>>> import numpy as np
>>> from numpy import linalg as LA
>>> np.set_printoptions(precision=3, suppress=True, linewidth=200)
>>> def rd(a):
...     return np.round(a, 3) + 0
... 
>>> data = np.array([[-1, 0, 1, -1, 1, 0],
...     [0, -1, 0, 1, -1, 1],
...     [1, 0, -1, 0, 1, -1],
...     [-1, 1, 0, -1, 0, 1],
...     [1, -1, 1, 0, -1, 0],
...     [0, 1, -1, 1, 0, -1]])
>>> evals, evecs = LA.eigh(data)
>>> rd(evecs.T @ evecs)
array([[1., 0., 0., 0., 0., 0.],
       [0., 1., 0., 0., 0., 0.],
       [0., 0., 1., 0., 0., 0.],
       [0., 0., 0., 1., 0., 0.],
       [0., 0., 0., 0., 1., 0.],
       [0., 0., 0., 0., 0., 1.]])
>>> rd(LA.eigvalsh(data + -2 * np.eye(6)))
array([-5., -5., -3., -3., -2.,  0.])
>>> rd(evals)
array([-3., -3., -1., -1.,  0.,  2.])
>>> np.unique(evals.round(6) + 0, return_counts=True)[1]
array([2, 2, 1, 1])
>>> print(np.abs(evecs[:, -1]).round(6).argmax())
0
>>> rd(evecs.T @ data @ evecs)
array([[-3.,  0.,  0.,  0.,  0.,  0.],
       [ 0., -3.,  0.,  0.,  0.,  0.],
       [ 0.,  0., -1.,  0.,  0.,  0.],
       [ 0.,  0.,  0., -1.,  0.,  0.],
       [ 0.,  0.,  0.,  0.,  0.,  0.],
       [ 0.,  0.,  0.,  0.,  0.,  2.]])
>>> rd(LA.eigvalsh(data @ data))
array([0., 1., 1., 4., 9., 9.])
>>> r = LA.matrix_rank(data)
>>> r
np.int64(5)
>>> N = LA.svd(data)[2][r:].T
>>> print(rd(data @ N))
[[0.]
 [0.]
 [0.]
 [0.]
 [0.]
 [0.]]
>>> print([int(LA.matrix_rank(data[:i])) for i in range(1, len(data) + 1)])
[1, 2, 3, 4, 5, 5]
>>> [int(LA.matrix_rank(data[:, :j + 1])) for j in range(6)]
[1, 2, 3, 4, 5, 5]
